$ ipython --no-banner

In [1]: import numpy as np

In [2]: np.set_printoptions(precision=3, suppress=True, linewidth=160, sign=" ")

In [3]: data = np.loadtxt("m.csv", delimiter=",")

In [4]: print(data)
[[-1.1  0.1 -1.2  0.5  1.6 -0.3 -0.8  0.5]
 [ 0.3  1.   0.6  2.3 -0.3  0.5  0.1  1.2]
 [-0.5 -0.3 -0.1 -0.2 -0.5 -0.9  0.  -1.2]
 [-0.6  0.9 -1.9 -1.7  1.  -0.8  0.1 -0.5]
 [-0.7  0.3 -0.5  0.8  0.1 -0.5  1.9 -1.7]
 [ 0.7 -0.2  1.8  0.1  0.3  0.4 -0.4 -0.7]]

In [5]: print(np.linalg.norm(data, axis=1))
[ 2.54   2.921  1.7    3.094  2.869  2.163]

In [6]: print(np.linalg.norm(data, axis=0))
[ 1.7    1.428  2.985  3.02   2.     1.483  2.105  2.6  ]

In [7]: print(np.round(np.linalg.norm(data, 1), 3), round(float(np.linalg.norm(data, np.inf)), 3))
6.1 7.5

In [8]: print(round(np.linalg.norm(data[4], 1), 3), np.round(np.linalg.norm(data[4], np.inf), 3))
6.5 1.9

In [9]: x0 = np.array([0, -1, 0, 2, 3, 3, 3, 3])

In [10]: h1 = np.maximum(data @ x0, 0)

In [11]: print(np.maximum(data @ (3 * x0), 0))
[ 11.7  24.3   0.    0.    2.1   0. ]

In [12]: print(data.T @ h1)
[-2.35  8.7  -0.17 21.14  3.88  2.53 -0.98 10.48]

In [13]: print(h1)
[ 3.9  8.1  0.   0.   0.7  0. ]

In [14]: F = np.load("dump.npy")

In [15]: print(F)
[[ 5  8  5  7]
 [-5 -2 -5 -3]
 [ 3  6  3  5]
 [ 1  4  1  3]
 [ 4  7  4  6]
 [ 2  5  2  4]
 [ 7 10  7  9]
 [ 4  7  4  6]
 [-3  0 -3 -1]
 [ 1  4  1  3]]

In [16]: out = F / np.linalg.norm(F, axis=1, keepdims=True)

In [17]: cov = out @ out.T

In [18]: print((np.abs(cov) > 0.9).astype(int))
[[ 1  0  1  1  1  1  1  1  0  1]
 [ 0  1  0  0  0  0  0  0  1  0]
 [ 1  0  1  1  1  1  1  1  0  1]
 [ 1  0  1  1  1  1  1  1  0  1]
 [ 1  0  1  1  1  1  1  1  0  1]
 [ 1  0  1  1  1  1  1  1  0  1]
 [ 1  0  1  1  1  1  1  1  0  1]
 [ 1  0  1  1  1  1  1  1  0  1]
 [ 0  1  0  0  0  0  0  0  1  0]
 [ 1  0  1  1  1  1  1  1  0  1]]

In [19]: print(np.round(np.degrees(np.arccos(np.clip(cov[5, 1], -1, 1))), 3))
139.107

In [20]: print(np.argwhere(np.triu(np.abs(cov) > 0.95, 1)))
[[ 0  2]
 [ 0  4]
 [ 0  5]
 [ 0  6]
 [ 0  7]
 [ 1  8]
 [ 2  3]
 [ 2  4]
 [ 2  5]
 [ 2  6]
 [ 2  7]
 [ 2  9]
 [ 3  4]
 [ 3  5]
 [ 3  7]
 [ 3  9]
 [ 4  5]
 [ 4  6]
 [ 4  7]
 [ 4  9]
 [ 5  6]
 [ 5  7]
 [ 5  9]
 [ 6  7]
 [ 7  9]]

In [21]: Z = F[[0, 5]].astype(float)

In [22]: for _ in range(3):
    ...:     z = np.linalg.norm(F[:, None] - Z, axis=-1).argmin(axis=1)
    ...:     Z = np.array([F[z == j].mean(axis=0) for j in range(2)])
    ...: 

In [23]: print(z)
[ 0  1  0  1  0  0  0  0  1  1]

In [24]: print(Z[1] - Z[0])
[-5.667 -5.667 -5.667 -5.667]

In [25]: print(Z)
[[ 4.167  7.167  4.167  6.167]
 [-1.5    1.5   -1.5    0.5  ]]

In [26]: A = np.loadtxt("layer6.csv", delimiter=",")

In [27]: print(A)
[[ 0.  0.  1.]
 [ 0.  1.  0.]
 [ 1.  0.  0.]]

In [28]: # orthonormal columns

In [29]: evals, evecs = np.linalg.eig(A)

In [30]: print(np.sort(np.linalg.eigvals(A @ A)))
[ 1.  1.  1.]

In [31]: print(A @ evecs[:, 0] - evals[0] * evecs[:, 0])
[ 0.  0.  0.]

In [32]: print(np.sort(np.linalg.eigvals(np.linalg.inv(A))))
[-1.  1.  1.]

In [33]: print(np.round(np.abs(np.linalg.eigvals(A)).max(), 3))
1.0

In [34]: print((A - A.T) / 2)
[[ 0.  0.  0.]
 [ 0.  0.  0.]
 [ 0.  0.  0.]]

In [35]: print(np.trace(A))
1.0

In [36]: print(A @ A)
[[ 1.  0.  0.]
 [ 0.  1.  0.]
 [ 0.  0.  1.]]

In [37]: print((A + A.T) / 2)
[[ 0.  0.  1.]
 [ 0.  1.  0.]
 [ 1.  0.  0.]]

In [38]: print(round(np.linalg.det(A), 3))
-1.0

In [39]: print(np.linalg.matrix_power(A, 4))
[[ 1.  0.  0.]
 [ 0.  1.  0.]
 [ 0.  0.  1.]]

In [40]: Z = np.array([[0.7, 2.3, 0.8, 0.5, 0.5, 0.3], [0.0, 0.4, 0.5, 0.3, 0.6, -1.6]])

In [41]: rng = np.random.default_rng(58)

In [42]: M = np.array([[-3, 3],
    ...:     [-2, 1],
    ...:     [-3, -3],
    ...:     [-2, -3],
    ...:     [0, -1],
    ...:     [2, 3],
    ...:     [3, 3],
    ...:     [1, -1],
    ...:     [1, 1],
    ...:     [1, 1],
    ...:     [2, 0],
    ...:     [1, 0],
    ...:     [3, 1],
    ...:     [1, -3],
    ...:     [3, 0],
    ...:     [0, -2],
    ...:     [1, 0],
    ...:     [3, 3],
    ...:     [-3, -1],
    ...:     [0, -2],
    ...:     [3, 2],
    ...:     [1, -3],
    ...:     [3, -2],
    ...:     [-3, -1],
    ...:     [-1, 3],
    ...:     [-3, 3],
    ...:     [1, -1],
    ...:     [3, 1],
    ...:     [3, 2],
    ...:     [2, 0],
    ...:     [2, -1],
    ...:     [2, 0],
    ...:     [1, 0],
    ...:     [-2, 1]]) @ Z + 0.02 * rng.normal(size=(34, 6))

In [43]: print(M.round(3) + 0)
[[-2.112 -5.698 -0.942 -0.628  0.285 -5.704]
 [-1.385 -4.198 -1.109 -0.706 -0.404 -2.206]
 [-2.116 -8.115 -3.901 -2.406 -3.32   3.903]
 [-1.394 -5.812 -3.108 -1.899 -2.777  4.171]
 [-0.007 -0.356 -0.511 -0.327 -0.592  1.599]
 [ 1.415  5.802  3.094  1.914  2.788 -4.216]
 [ 2.067  8.118  3.868  2.397  3.329 -3.897]
 [ 0.686  1.93   0.337  0.177 -0.122  1.848]
 [ 0.697  2.679  1.32   0.784  1.116 -1.271]
 [ 0.697  2.747  1.272  0.815  1.075 -1.282]
 [ 1.436  4.594  1.617  1.022  0.988  0.612]
 [ 0.702  2.303  0.813  0.479  0.502  0.288]
 [ 2.088  7.296  2.919  1.804  2.122 -0.714]
 [ 0.725  1.093 -0.724 -0.412 -1.289  5.081]
 [ 2.112  6.874  2.37   1.504  1.504  0.922]
 [-0.011 -0.786 -1.025 -0.571 -1.194  3.208]
 [ 0.712  2.289  0.793  0.51   0.52   0.339]
 [ 2.081  8.079  3.91   2.403  3.3   -3.863]
 [-2.111 -7.331 -2.858 -1.794 -2.107  0.677]
 [ 0.    -0.782 -1.002 -0.579 -1.206  3.213]
 [ 2.079  7.732  3.377  2.051  2.703 -2.309]
 [ 0.717  1.087 -0.661 -0.393 -1.296  5.124]
 [ 2.145  6.09   1.407  0.885  0.265  4.072]
 [-2.091 -7.312 -2.892 -1.806 -2.098  0.67 ]
 [-0.722 -1.076  0.688  0.393  1.307 -5.118]
 [-2.079 -5.716 -0.876 -0.577  0.273 -5.681]
 [ 0.66   1.884  0.306  0.197 -0.126  1.897]
 [ 2.122  7.291  2.884  1.819  2.086 -0.737]
 [ 2.093  7.659  3.381  2.117  2.671 -2.299]
 [ 1.37   4.582  1.61   0.981  0.998  0.587]
 [ 1.403  4.191  1.119  0.678  0.389  2.183]
 [ 1.39   4.58   1.54   0.984  1.016  0.631]
 [ 0.721  2.35   0.782  0.492  0.481  0.297]
 [-1.41  -4.217 -1.126 -0.684 -0.393 -2.185]]

In [44]: dist = np.linalg.norm(M[:, None] - M[None], axis=-1)

In [45]: print(dist.shape)
(34, 34)

In [46]: print(dist[:5, :5])
[[  0.      3.94   11.093  10.665   9.346]
 [  3.94    0.      8.508   7.371   5.628]
 [ 11.093   8.508   0.      2.66    9.654]
 [ 10.665   7.371   2.66    0.      7.232]
 [  9.346   5.628   9.654   7.232   0.   ]]

In [47]: print(np.flatnonzero(dist[33] < dist.mean() / 2))
[  0   1  25  33]

In [48]: print(dist[33].round(6).argsort(kind="stable")[:4])
[ 33   1  25   0]

In [49]: print(np.unravel_index(dist.round(6).argmax(), dist.shape))
(np.int64(2), np.int64(6))

In [50]: print(np.linalg.matrix_rank(dist ** 2))
8
